$ ipython --no-banner

In [1]: import numpy as np

In [2]: np.set_printoptions(precision=1, suppress=True, linewidth=120)

In [3]: W0 = np.array([[-2, -1, -1], [5, 2, 4], [-2, 0, 0], [-3, 4, 0], [2, -3, 2]])

In [4]: print(W0)
[[-2 -1 -1]
 [ 5  2  4]
 [-2  0  0]
 [-3  4  0]
 [ 2 -3  2]]

In [5]: w1 = np.array([[0, -9, 7, -4, 8, -2], [-6, -3, 6, 2, 7, -6], [6, -3, -4, -1, 0, 2]])

In [6]: c = np.array([0, 1, 1, -1, 0, 0])

In [7]: H = np.maximum(W0 @ w1 + c, 0)

In [8]: print(H)
[[ 0 25  0  6  0  8]
 [12  0 32  0 54  0]
 [ 0 19  0  7  0  4]
 [ 0 16  4 19  4  0]
 [30  0  0  0  0 18]]

In [9]: print((H > 0).astype(int))
[[0 1 0 1 0 1]
 [1 0 1 0 1 0]
 [0 1 0 1 0 1]
 [0 1 1 1 1 0]
 [1 0 0 0 0 1]]

In [10]: print(np.linalg.matrix_rank(H))
5

In [11]: C = np.array([[5, 0], [-4, 3], [5, 2], [-3, -3], [5, 5], [-1, 3]])

In [12]: print(w1 @ C)
[[125  33]
 [ 47  14]
 [ 23  -8]]

In [13]: feats = np.load("x.npy")

In [14]: print(feats)
[[0.4 0.1 0.2 0.2]
 [0.  0.3 0.2 0.5]
 [0.3 0.  0.2 0.5]
 [0.4 0.2 0.  0.4]]

In [15]: # a transition matrix

In [16]: print(feats.sum(axis=1))
[1. 1. 1. 1.]

In [17]: print(feats @ np.ones(4))
[1. 1. 1. 1.]

In [18]: p = np.eye(4)[0]

In [19]: for _ in range(4):
    ...:     p = p @ feats
    ...:     print(p.round(1))
    ...: 
[0.4 0.1 0.2 0.2]
[0.3 0.2 0.2 0.4]
[0.3 0.2 0.1 0.4]
[0.3 0.2 0.1 0.4]

In [20]: data = np.array([[0.8, -0.2, -0.5, -0.1, -0.8],
    ...:     [1.2, 0.0, -1.9, -1.1, 1.6],
    ...:     [2.0, -1.1, 1.8, -0.1, -0.1],
    ...:     [1.1, -0.4, 0.5, 0.6, 0.4],
    ...:     [-0.9, 0.5, 0.8, -1.0, 0.1],
    ...:     [0.1, -0.1, 1.1, -0.3, 0.7],
    ...:     [0.4, -1.5, 1.8, 0.0, -0.5]])

In [21]: rng = np.random.default_rng(389069)

In [22]: data[2] = data[4] + 0.3 * rng.normal(size=5)

In [23]: print(data)
[[ 0.8 -0.2 -0.5 -0.1 -0.8]
 [ 1.2  0.  -1.9 -1.1  1.6]
 [-0.9  0.2  0.7 -1.1  0.5]
 [ 1.1 -0.4  0.5  0.6  0.4]
 [-0.9  0.5  0.8 -1.   0.1]
 [ 0.1 -0.1  1.1 -0.3  0.7]
 [ 0.4 -1.5  1.8  0.  -0.5]]

In [24]: q, vecs = np.linalg.qr(data[:, :2])[0], np.linalg.qr(data[:, 2:])[0]

In [25]: sv = np.linalg.svd(q.T @ vecs, compute_uv=False)

In [26]: print(sv)
[0.9 0.4]

In [27]: print((sv > 0.9).sum())
0

In [28]: w1 = np.array([[3, 2, 3, 3], [1, 3, 2, 2], [0, 1, 0, 2], [0, 1, 2, 0], [0, 1, 3, 3]])

In [29]: c = np.array([3, -1, 2, -2])

In [30]: H = np.maximum(data @ w1 + c, 0)

In [31]: print(H)
[[5.2 0.  1.4 0. ]
 [6.6 0.  8.2 2.6]
 [0.4 0.  0.  0. ]
 [5.9 1.5 6.9 2.7]
 [0.8 0.  0.  0. ]
 [3.2 0.4 3.6 2.4]
 [2.7 0.  0.  0. ]]

In [32]: print((H > 0).mean(axis=0))
[1.  0.3 0.6 0.4]

In [33]: C = np.array([[0, -3, -2], [1, 2, 0], [-3, 2, -2], [2, 0, 2]])

In [34]: print((H @ C).round(6).argmax(axis=1))
[0 1 0 1 0 1 0]

In [35]: print(H @ C)
[[ -4.2 -12.8 -13.2]
 [-19.4  -3.4 -24.4]
 [  0.   -1.2  -0.8]
 [-13.8  -0.9 -20.2]
 [  0.   -2.4  -1.6]
 [ -5.6  -1.6  -8.8]
 [  0.   -8.1  -5.4]]

In [36]: print(w1 @ C)
[[-1  1 -6]
 [ 1  7 -2]
 [ 5  2  4]
 [-5  6 -4]
 [-2  8  0]]

In [37]: arr = np.loadtxt("run8.csv", delimiter=",")

In [38]: print(arr.round(1) + 0)
[[-0.7  0.4 -0.5  0.2  0.3]
 [-0.5  0.   0.1 -0.8 -0.3]
 [-0.4 -0.9  0.   0.1  0.2]
 [ 0.2 -0.2 -0.8  0.  -0.6]
 [ 0.4  0.  -0.4 -0.5  0.7]]

In [39]: # columns are unit length and at right angles

In [40]: print(np.linalg.norm(arr, axis=0))
[1. 1. 1. 1. 1.]

In [41]: print(np.round(np.linalg.pinv(arr), 1) + 0)
[[-0.7 -0.5 -0.4  0.2  0.4]
 [ 0.4  0.  -0.9 -0.2  0. ]
 [-0.5  0.1  0.  -0.8 -0.4]
 [ 0.2 -0.8  0.1  0.  -0.5]
 [ 0.3 -0.3  0.2 -0.6  0.7]]

In [42]: P = np.triu(np.array([[-1, -4, -1, -4, 0],
    ...:     [5, -1, 1, 3, -5],
    ...:     [-3, 3, 0, -4, 1],
    ...:     [-3, -4, -1, -2, -2],
    ...:     [0, -1, -4, -2, -4]]), 1) + np.eye(5)

In [43]: A2 = P @ arr @ np.linalg.inv(P)

In [44]: print(np.round(np.poly(A2), 1) + 0)
[ 1.   0.  -0.8  0.8  0.  -1. ]

In [45]: print(round(float(np.trace(A2)), 1), np.round(np.trace(arr), 1))
-0.0 -0.0

In [46]: print(round(np.linalg.det(A2), 1))
1.0

In [47]: print(np.round(np.kron(np.eye(2, dtype=int), arr), 1) + 0)
[[-0.7  0.4 -0.5  0.2  0.3  0.   0.   0.   0.   0. ]
 [-0.5  0.   0.1 -0.8 -0.3  0.   0.   0.   0.   0. ]
 [-0.4 -0.9  0.   0.1  0.2  0.   0.   0.   0.   0. ]
 [ 0.2 -0.2 -0.8  0.  -0.6  0.   0.   0.   0.   0. ]
 [ 0.4  0.  -0.4 -0.5  0.7  0.   0.   0.   0.   0. ]
 [ 0.   0.   0.   0.   0.  -0.7  0.4 -0.5  0.2  0.3]
 [ 0.   0.   0.   0.   0.  -0.5  0.   0.1 -0.8 -0.3]
 [ 0.   0.   0.   0.   0.  -0.4 -0.9  0.   0.1  0.2]
 [ 0.   0.   0.   0.   0.   0.2 -0.2 -0.8  0.  -0.6]
 [ 0.   0.   0.   0.   0.   0.4  0.  -0.4 -0.5  0.7]]

In [48]: print(np.round(np.einsum("ij,ji->", arr, arr), 1))
1.6

In [49]: print(round(float(np.linalg.det(2 * arr)), 1), round(np.linalg.det(arr), 1))
32.0 1.0

In [50]: print(round(float(np.linalg.eigvals(arr).sum().real), 1))
-0.0

In [51]: print(round(np.linalg.det(arr[::-1]), 1))
1.0

In [52]: print(round(np.linalg.det(arr.T), 1))
1.0

In [53]: print(round(float(np.einsum("ii->", arr)), 1))
-0.0

In [54]: K = np.loadtxt("w.csv", delimiter=",")

In [55]: print(K)
[[4. 3. 4. 3. 4. 3.]
 [3. 4. 3. 4. 3. 4.]
 [5. 2. 5. 2. 5. 2.]
 [4. 3. 4. 3. 4. 3.]
 [3. 4. 3. 4. 3. 4.]
 [5. 2. 5. 2. 5. 2.]]

In [56]: r = np.linalg.matrix_rank(K)

In [57]: print(r)
2

In [58]: N = np.linalg.svd(K)[2][r:].T

In [59]: print(N.shape)
(6, 4)

In [60]: print(np.linalg.matrix_rank(K.T @ K), np.linalg.matrix_rank(K @ K.T))
2 2

In [61]: U, sv, VT = np.linalg.svd(K)

In [62]: vecs = VT[:(sv > 1e-8).sum()]

In [63]: x0 = K[2] + -1 * K[3] + rng.integers(2) * np.eye(6)[3]

In [64]: print(x0)
[ 1. -1.  1. -1.  1. -1.]

In [65]: print(np.round(vecs.T @ vecs, 1) + 0)
[[0.3 0.  0.3 0.  0.3 0. ]
 [0.  0.3 0.  0.3 0.  0.3]
 [0.3 0.  0.3 0.  0.3 0. ]
 [0.  0.3 0.  0.3 0.  0.3]
 [0.3 0.  0.3 0.  0.3 0. ]
 [0.  0.3 0.  0.3 0.  0.3]]

In [66]: print(round(np.linalg.norm(x0 - vecs.T @ vecs @ x0), 1))
0.0

In [67]: print(np.diag(vecs.T @ vecs))
[0.3 0.3 0.3 0.3 0.3 0.3]

In [68]: F = np.loadtxt("mat.csv", delimiter=",")

In [69]: print(F)
[[-3.  2. -6.  0.  0. -5.  6.]
 [-7.  4.  7. -1. -4. -8.  2.]
 [-5.  3.  5.  5. -3. -8. -7.]
 [-7. -3. -9.  6.  7.  4. -9.]
 [ 2. -2.  4.  1.  2.  9.  0.]
 [-1. -9.  6. -5. -6. -2. -9.]
 [ 6. -8. -9. -9.  2.  3. -9.]]

In [70]: labels = rng.permutation(7)

In [71]: print(labels)
[2 1 6 0 4 5 3]

In [72]: A2 = F[labels][:, labels]

In [73]: print(np.allclose(A2, F))
False

In [74]: print(np.sort(np.abs(np.linalg.eigvals(A2))))
[ 0.1  7.3  8.3 11.2 11.2 15.1 15.8]

In [75]: print(round(np.linalg.det(A2), 1), np.round(np.linalg.det(F[labels]), 1))
-182707.0 182707.0

In [76]: A2 = np.linalg.inv(F)

In [77]: print(np.round(np.linalg.cond(F), 1))
342.7

In [78]: print(np.round(F @ A2, 1) + 0)
[[1. 0. 0. 0. 0. 0. 0.]
 [0. 1. 0. 0. 0. 0. 0.]
 [0. 0. 1. 0. 0. 0. 0.]
 [0. 0. 0. 1. 0. 0. 0.]
 [0. 0. 0. 0. 1. 0. 0.]
 [0. 0. 0. 0. 0. 1. 0.]
 [0. 0. 0. 0. 0. 0. 1.]]

In [79]: print((np.abs(A2) > 1e-9).astype(int))
[[1 1 1 1 1 1 1]
 [1 1 1 1 1 1 1]
 [1 1 1 1 1 1 1]
 [1 1 1 1 1 1 1]
 [1 1 1 1 1 1 1]
 [1 1 1 1 1 1 1]
 [1 1 1 1 1 1 1]]

In [80]: print((F + F.T) / 2)
[[-3.  -2.5 -5.5 -3.5  1.  -3.   6. ]
 [-2.5  4.   5.  -2.  -3.  -8.5 -3. ]
 [-5.5  5.   5.  -2.   0.5 -1.  -8. ]
 [-3.5 -2.  -2.   6.   4.  -0.5 -9. ]
 [ 1.  -3.   0.5  4.   2.   1.5  1. ]
 [-3.  -8.5 -1.  -0.5  1.5 -2.  -3. ]
 [ 6.  -3.  -8.  -9.   1.  -3.  -9. ]]

In [81]: print(np.round(np.linalg.det(F), 1))
-182707.0

In [82]: print(np.linalg.matrix_power(F, 4))
[[ 14468.  -7613.  -4025. -15256.  -8506.  -5881.   2998.]
 [ -9294.   3475.   2726.   6589.   5440.   1850. -10885.]
 [-11914.   4254.  22620.  20859.   2745.  12857.  -3948.]
 [ -4008.  13650.  17956.  26305.  -3794.  -1185.  12828.]
 [-13997.   -301.  -9024.   5405.   6588.  -4782. -18015.]
 [  -735.  10401.   7891.  11487.   8831.  17311.  16260.]
 [ 21749.  20979.   6406.   2252.  -2628.   7716.  58564.]]

In [83]: print(np.allclose(F, F.T))
False

In [84]: print(np.allclose(F @ F.T, F.T @ F))
False
